In [1]: import numpy as np

In [2]: np.set_printoptions(precision=1, suppress=True, linewidth=200)

In [3]: W2 = np.sign(np.array([[1, 0, -1], [1, 1, -2], [2, -1, -1]]))

In [4]: Y = (np.tril(W2, -1) + np.eye(3)) @ (np.triu(W2, 1) + np.eye(3))

In [5]: ev = np.array([0, -2, -1])

In [6]: W0 = np.rint(Y * ev @ np.linalg.inv(Y)) + 0

In [7]: print(W0)
[[-2.  1.  1.]
 [ 2. -2.  0.]
 [-4.  3.  1.]]

In [8]: U, sig = np.linalg.svd(W0)
---------------------------------------------------------------------------
ValueError                                Traceback (most recent call last)
Cell In[8], line 1
----> 1 U, sig = np.linalg.svd(W0)

ValueError: too many values to unpack (expected 2)

In [9]: U, sig, Vh = np.linalg.svd(W0, full_matrices=False)

In [10]: print(np.allclose(U * sig @ Vh, W0))
True

In [11]: print(U.shape, sig.shape, Vh.shape)
(3, 3) (3,) (3, 3)

In [12]: print(np.round(U.T @ W0 @ Vh.T, 1) + 0)
[[6.3 0.  0. ]
 [0.  1.  0. ]
 [0.  0.  0. ]]

In [13]: print((sig > 1e-8).sum())
2

In [14]: Y = W0[0, 0] * W0[1:] - np.outer(W0[1:, 0], W0[0])

In [15]: print(Y)
[[ 0.  2. -2.]
 [ 0. -2.  2.]]

In [16]: print(np.flatnonzero(~Y.round(6).any(axis=1)))
[]

In [17]: print(np.linalg.matrix_rank(Y), np.linalg.matrix_rank(W0))
1 2

In [18]: u = np.array([2, 2, 2])

In [19]: print(np.cross(Y[1, :3], Y[0, :3]))
[0. 0. 0.]

In [20]: print(np.polyval(u, Y[1]))
[ 2.  6. 14.]

In [21]: print(np.correlate(Y[1], Y[0], "full"))
[ 0.  4. -8.  4.  0.]

In [22]: data = np.loadtxt("data.csv", delimiter=",")

In [23]: print(data)
[[0. 0. 0. 1. 1. 0. 1. 0.]
 [0. 0. 0. 0. 0. 1. 0. 1.]
 [0. 0. 0. 0. 0. 0. 0. 0.]
 [1. 0. 0. 0. 1. 0. 1. 0.]
 [1. 0. 0. 1. 0. 0. 0. 0.]
 [0. 1. 0. 0. 0. 0. 0. 1.]
 [1. 0. 0. 1. 0. 0. 0. 0.]
 [0. 1. 0. 0. 0. 1. 0. 0.]]

In [24]: ev, vecs = np.linalg.eigh(data)

In [25]: x0 = np.array([-1, -2, 0, 2, -3, 3, 3, 1])

In [26]: print(np.abs(data).sum(axis=1).max(), np.round(np.abs(ev).max(), 1))
3.0 2.6

In [27]: print((np.sign(vecs[:, -1].round(6)) == np.sign(vecs[0, -1].round(6))).astype(int))
[1 0 0 1 1 0 1 0]

In [28]: print(np.round(vecs * np.maximum(ev, 0) @ vecs.T, 1) + 0)
[[0.8 0.  0.  0.8 0.6 0.  0.6 0. ]
 [0.  0.7 0.  0.  0.  0.7 0.  0.7]
 [0.  0.  0.  0.  0.  0.  0.  0. ]
 [0.8 0.  0.  0.8 0.6 0.  0.6 0. ]
 [0.6 0.  0.  0.6 0.5 0.  0.5 0. ]
 [0.  0.7 0.  0.  0.  0.7 0.  0.7]
 [0.6 0.  0.  0.6 0.5 0.  0.5 0. ]
 [0.  0.7 0.  0.  0.  0.7 0.  0.7]]

In [29]: C2 = data.T @ data

In [30]: print(np.trace(C2), (data ** 2).sum())
16.0 16.0

In [31]: print((data @ data.T).shape)
(8, 8)

In [32]: print(np.round(np.linalg.det(data), 1))
0.0

In [33]: print(np.flatnonzero(np.linalg.matrix_power((data != 0) + (data.T != 0) + np.eye(8), 8)[6]))
[0 3 4 6]

In [34]: print(data @ data)
[[3. 0. 0. 2. 1. 0. 1. 0.]
 [0. 2. 0. 0. 0. 1. 0. 1.]
 [0. 0. 0. 0. 0. 0. 0. 0.]
 [2. 0. 0. 3. 1. 0. 1. 0.]
 [1. 0. 0. 1. 2. 0. 2. 0.]
 [0. 1. 0. 0. 0. 2. 0. 1.]
 [1. 0. 0. 1. 2. 0. 2. 0.]
 [0. 1. 0. 0. 0. 1. 0. 2.]]

In [35]: print(np.round(np.sort(np.linalg.eigvals(data).real), 1) + 0)
[-1.6 -1.  -1.  -1.   0.   0.   2.   2.6]

In [36]: K = np.loadtxt("out6.csv", delimiter=",")

In [37]: print(K)
[[-5.  0. -2.  4.]
 [ 0.  0.  0.  0.]
 [ 0.  0.  0.  0.]
 [ 0.  0.  0.  0.]
 [ 0.  0.  0.  0.]
 [ 0. -6.  3.  2.]
 [-5.  0. -2.  4.]
 [ 0. -6.  3.  2.]
 [ 0.  0.  0.  0.]
 [ 2. -3.  2. -1.]
 [ 0.  0.  0.  0.]
 [-2. -2.  1.  3.]
 [ 0.  0.  0.  0.]
 [ 2. -3.  2. -1.]
 [ 0.  0.  0.  0.]
 [ 0.  0.  0.  0.]
 [-3.  3. -3.  1.]
 [-3.  3. -3.  1.]
 [-2. -2.  1.  3.]
 [ 0. -5.  3.  2.]
 [-1.  0. -1.  0.]
 [ 0.  0.  0.  0.]
 [ 0.  0.  0.  0.]
 [ 0. -6.  3.  2.]
 [-2. -2.  1.  3.]
 [ 0. -6.  3.  2.]
 [ 0.  0.  0.  0.]
 [ 0.  0.  0.  0.]
 [-5.  0. -2.  4.]
 [ 0.  0.  0.  0.]
 [ 2. -3.  2. -1.]
 [ 0.  0.  0.  0.]
 [-3.  3. -3.  1.]
 [-1.  0. -1.  0.]
 [-4. -5.  2.  6.]]

In [38]: d = np.linalg.norm(K[:, None] - K[None], axis=-1)

In [39]: print(np.flatnonzero(d[13] < d.mean() / 2))
[ 9 13 30]

In [40]: print((d + 1e9 * np.eye(35)).round(6).argmin(axis=1))
[ 6  2  1  1  1  7  0  5  1 13  1 18  1  9  1  1 17 16 11  5 33  1  1  5 11  5  1  1  0  1  9  1 16 20 11]

In [41]: print(np.linalg.norm(K - K.mean(axis=0), axis=1))
[5.7 1.8 1.8 1.8 1.8 5.7 5.7 5.7 1.8 4.3 1.8 2.5 1.8 4.3 1.8 1.8 5.7 5.7 2.5 4.9 2.  1.8 1.8 5.7 2.5 5.7 1.8 1.8 5.7 1.8 4.3 1.8 5.7 2.  7.2]

In [42]: idx = K[:, 1] > np.median(K[:, 1])

In [43]: u = K[idx].mean(axis=0) - K[~idx].mean(axis=0)

In [44]: print(idx.astype(int))
[0 0 0 0 0 0 0 0 0 0 0 0 0 0 0 0 1 1 0 0 0 0 0 0 0 0 0 0 0 0 0 0 1 0 0]

In [45]: print(np.argsort(-np.abs(u).round(6), kind="stable"))
[1 2 0 3]

In [46]: print(u)
[-2.3  4.5 -3.6 -0.1]

In [47]: m1 = np.load("m.npy")

In [48]: print(m1)
[[ 0 -3]
 [ 1  0]]

In [49]: print(np.linalg.norm(data, axis=1).argmax())
0

In [50]: print(round(np.linalg.norm(data, 2), 1))
2.6

In [51]: print(np.round(np.linalg.norm(data[4], 1), 1), round(float(np.linalg.norm(data[4], np.inf)), 1))
2.0 1.0

In [52]: Y = np.linalg.inv(m1)

In [53]: print(np.round(np.linalg.det(m1) * np.linalg.det(Y), 1))
1.0

In [54]: print((np.abs(Y) > 1e-9).astype(int))
[[0 1]
 [1 0]]

In [55]: print(np.allclose(Y, m1.T))
False

In [56]: mat = np.loadtxt("dump.csv", delimiter=",")

In [57]: print(mat)
[[-10. -18.   0. -15. -27.   0.]
 [-12.  -8.  -2. -18. -12.  -3.]
 [-10. -14. -16. -15. -21. -24.]
 [ 10.  18.   0.   0.   0.   0.]
 [ 12.   8.   2.   0.   0.   0.]
 [ 10.  14.  16.   0.   0.   0.]]

In [58]: rng = np.random.default_rng(2777)

In [59]: Y = mat + rng.integers(-2, 3, (6, 1)) @ rng.integers(-2, 3, (1, 6))

In [60]: print(Y)
[[-10. -18.   0. -15. -27.   0.]
 [-10.  -6.  -4. -16.  -8.  -5.]
 [-11. -15. -15. -16. -23. -23.]
 [  9.  17.   1.  -1.  -2.   1.]
 [ 10.   6.   4.  -2.  -4.   2.]
 [ 10.  14.  16.   0.   0.   0.]]

In [61]: print(np.linalg.matrix_rank(Y - mat, tol=1e-8))
1

In [62]: print(np.round(np.linalg.svd(Y - mat, compute_uv=False), 1) + 0)
[9.5 0.  0.  0.  0.  0. ]

In [63]: Y = np.array([[2, 3, 2, 2, 0],
    ...:     [2, 3, 3, 2, 2],
    ...:     [2, 1, 0, 2, 2],
    ...:     [2, 1, 0, 2, 2],
    ...:     [3, 2, 1, 2, 1]])

In [64]: Y[-1] = Y[0]

In [65]: X = Y + 0.3 * np.eye(5)

In [66]: print(X)
[[2.3 3.  2.  2.  0. ]
 [2.  3.3 3.  2.  2. ]
 [2.  1.  0.3 2.  2. ]
 [2.  1.  0.  2.3 2. ]
 [2.  3.  2.  2.  0.3]]

In [67]: U, sig, Vh = np.linalg.svd(X)

In [68]: print(sig.round(1) + 0)
[9.5 3.2 1.5 0.2 0. ]

In [69]: Y = U[:, :4] @ np.diag(sig[:4]) @ Vh[:4]

In [70]: print(Y.round(1) + 0)
[[2.3 3.  2.  2.  0. ]
 [2.  3.3 3.  2.  2. ]
 [2.  1.  0.3 2.  2. ]
 [2.  1.  0.  2.3 2. ]
 [2.  3.  2.  2.  0.3]]

In [71]: print(np.linalg.matrix_rank(X, rtol=0.05))
3

In [72]: print(round(np.linalg.norm(X - Y) / np.linalg.norm(X), 1))
0.0

In [73]: print(round(np.abs(X - Y).max(), 1))
0.0

In [74]: print(np.linalg.matrix_rank(Y))
4

In [75]: U, sig, Vh = np.linalg.svd(Y, full_matrices=False)

In [76]: print((sig > 1e-8).sum())
4

In [77]: print(np.round(Vh @ Vh.T, 1) + 0)
[[1. 0. 0. 0. 0.]
 [0. 1. 0. 0. 0.]
 [0. 0. 1. 0. 0.]
 [0. 0. 0. 1. 0.]
 [0. 0. 0. 0. 1.]]

In [78]: print(sig.round(1) + 0)
[9.5 3.2 1.5 0.2 0. ]

In [79]: print(np.allclose(U * sig @ Vh, Y))
True

In [80]: E = np.loadtxt("w.csv", delimiter=",")

In [81]: print(E)
[[5. 4. 4.]
 [4. 3. 3.]
 [2. 1. 1.]
 [5. 4. 4.]
 [3. 2. 2.]
 [3. 2. 2.]
 [2. 1. 1.]
 [2. 1. 1.]]

In [82]: C2 = E.T @ E

In [83]: print(np.linalg.matrix_rank(C2))
2

In [84]: print(np.diag(C2))
[96. 52. 52.]

In [85]: print(C2)
[[96. 70. 70.]
 [70. 52. 52.]
 [70. 52. 52.]]

In [86]: print(np.round(np.linalg.svd(E, compute_uv=False) ** 2, 1) + 0)
[199.1   0.9   0. ]

In [87]: print((E @ E.T).shape)
(8, 8)

In [88]: print(np.unique(C2.round(6), axis=0).shape)
(2, 3)

In [89]: print(np.linalg.lstsq(C2[:-1].T, C2[-1])[2])
2

In [90]: print(np.abs(np.diag(np.linalg.qr(C2)[1])) > 1e-9)
[ True  True False]

In [91]: print(C2 @ np.linalg.pinv(C2) @ C2)
[[96. 70. 70.]
 [70. 52. 52.]
 [70. 52. 52.]]

In [92]: rank = np.linalg.matrix_rank(E)

In [93]: print(rank)
2

In [94]: ns = np.linalg.svd(E)[2][rank:].T

In [95]: print(np.allclose(E @ ns, 0))
True

In [96]: print(np.linalg.matrix_rank(E.T @ E), np.linalg.matrix_rank(E @ E.T))
2 2

In [97]: print([int(np.linalg.matrix_rank(E[:i])) for i in range(1, len(E) + 1)])
[1, 2, 2, 2, 2, 2, 2, 2]

In [98]: print(np.round(E @ ns, 1) + 0)
[[0.]
 [0.]
 [0.]
 [0.]
 [0.]
 [0.]
 [0.]
 [0.]]

In [99]: print([int(np.linalg.matrix_rank(E[:, :j + 1])) for j in range(3)])
[1, 2, 2]

In [100]: U, sig, Vh = np.linalg.svd(E)

In [101]: vecs = Vh[:(sig > 1e-8).sum()]

In [102]: x0 = E[3] + 4 * E[6] + rng.integers(2) * np.eye(3)[2]

In [103]: print(x0)
[13.  8.  9.]

In [104]: print(np.allclose(vecs.T @ vecs @ x0, x0))
False

In [105]: print((X - X.T) / 2)
[[ 0.   0.5  0.   0.  -1. ]
 [-0.5  0.   1.   0.5 -0.5]
 [ 0.  -1.   0.   1.   0. ]
 [ 0.  -0.5 -1.   0.   0. ]
 [ 1.   0.5  0.   0.   0. ]]

In [106]: print(round(np.abs(np.linalg.eigvals(X)).max(), 1))
9.3

In [107]: print(np.allclose(X @ X.T, X.T @ X))
False

In [108]: print((X + X.T) / 2)
[[2.3 2.5 2.  2.  1. ]
 [2.5 3.3 2.  1.5 2.5]
 [2.  2.  0.3 1.  2. ]
 [2.  1.5 1.  2.3 2. ]
 [1.  2.5 2.  2.  0.3]]

In [109]: print(np.round(np.linalg.det(X), 1))
0.1

In [110]: Y = np.array([[-5, 9, 2, 4, 2],
     ...:     [3, -4, 7, 3, 6],
     ...:     [5, -5, -8, 8, 7],
     ...:     [3, -5, 3, 1, -5],
     ...:     [8, -6, -5, 0, -5]])

In [111]: feats = np.tril(Y)

In [112]: print(feats)
[[-5  0  0  0  0]
 [ 3 -4  0  0  0]
 [ 5 -5 -8  0  0]
 [ 3 -5  3  1  0]
 [ 8 -6 -5  0 -5]]

In [113]: O, R = np.linalg.qr(feats)

In [114]: print(round(float(abs(R[0, 0])), 1), round(np.linalg.norm(feats[:, 0]), 1))
11.5 11.5

In [115]: print(np.round(O @ R, 1) + 0)
[[-5.  0.  0.  0.  0.]
 [ 3. -4.  0.  0.  0.]
 [ 5. -5. -8.  0.  0.]
 [ 3. -5.  3.  1.  0.]
 [ 8. -6. -5.  0. -5.]]

In [116]: print(round(np.trace(O @ O.T), 1))
5.0

In [117]: print(R)
[[11.5 -8.7 -6.2  0.3 -3.5]
 [ 0.   5.1  0.2 -0.5 -0.1]
 [ 0.   0.   7.7  0.6  0.5]
 [ 0.   0.   0.  -0.5 -1.1]
 [ 0.   0.   0.   0.  -3.4]]

In [118]: print(np.round(O.T @ O, 1) + 0)
[[1. 0. 0. 0. 0.]
 [0. 1. 0. 0. 0.]
 [0. 0. 1. 0. 0.]
 [0. 0. 0. 1. 0.]
 [0. 0. 0. 0. 1.]]
